% ipython --no-banner

In [1]: import numpy as np

In [2]: np.set_printoptions(precision=3, suppress=True, linewidth=120, sign=" ")

In [3]: feats = np.load("run5.npy")

In [4]: feats
Out[4]: 
array([[ 0.064, -0.021,  0.106,  0.106,  0.191],
       [-0.021,  0.007, -0.035, -0.035, -0.064],
       [ 0.106, -0.035,  0.177,  0.177,  0.319],
       [ 0.106, -0.035,  0.177,  0.177,  0.319],
       [ 0.191, -0.064,  0.319,  0.319,  0.574]])

In [5]: # equal to its transpose

In [6]: print(np.round(np.poly(feats), 3) + 0)
[ 1. -1.  0.  0.  0.  0.]

In [7]: print(round(float(np.linalg.det(feats[::-1])), 3))
0.0

In [8]: Uu, s, vt = np.linalg.svd(feats)

In [9]: print(np.argmax(s[:-1] / (s[1:] + 1e-6)) + 1)
1

In [10]: Y = Uu[:, :1] @ np.diag(s[:1]) @ vt[:1]

In [11]: round(float(np.linalg.norm(feats - Y, 2)), 3), np.round(s[1], 3)
Out[11]: (0.0, np.float64(0.0))

In [12]: vec = np.array([1, 3, 0, 1, 3])

In [13]: print(np.trace(feats))
1.0

In [14]: feats.sum(axis=0)
Out[14]: array([ 0.447, -0.149,  0.745,  0.745,  1.34 ])

In [15]: round(np.linalg.norm(feats), 3)
Out[15]: np.float64(1.0)

In [16]: print(feats.shape)
(5, 5)

In [17]: np.count_nonzero(feats)
Out[17]: np.int64(25)

In [18]: print(np.diff(feats, axis=0))
[[-0.085  0.028 -0.142 -0.142 -0.255]
 [ 0.128 -0.043  0.213  0.213  0.383]
 [ 0.     0.     0.     0.     0.   ]
 [ 0.085 -0.028  0.142  0.142  0.255]]

In [19]: feats.sum(axis=1)
Out[19]: array([ 0.447, -0.149,  0.745,  0.745,  1.34 ])

In [20]: Y = np.array([[3, 3, -1, 1, 0],
    ...:     [-3, -3, 3, -1, -1],
    ...:     [3, -1, -2, 0, 1],
    ...:     [-2, 1, 1, -2, -3],
    ...:     [1, 0, 0, -2, 2]])

In [21]: m1 = np.triu(Y)

In [22]: m1
Out[22]: 
array([[ 3,  3, -1,  1,  0],
       [ 0, -3,  3, -1, -1],
       [ 0,  0, -2,  0,  1],
       [ 0,  0,  0, -2, -3],
       [ 0,  0,  0,  0,  2]])

In [23]: print(round(np.linalg.norm(m1[3], 1), 3), round(np.linalg.norm(m1[3], np.inf), 3))
5.0 3.0

In [24]: round(np.linalg.norm(m1, 2), 3)
Out[24]: np.float64(6.009)

In [25]: np.linalg.norm(m1, axis=0)
Out[25]: array([ 3.   ,  4.243,  3.742,  2.449,  3.873])
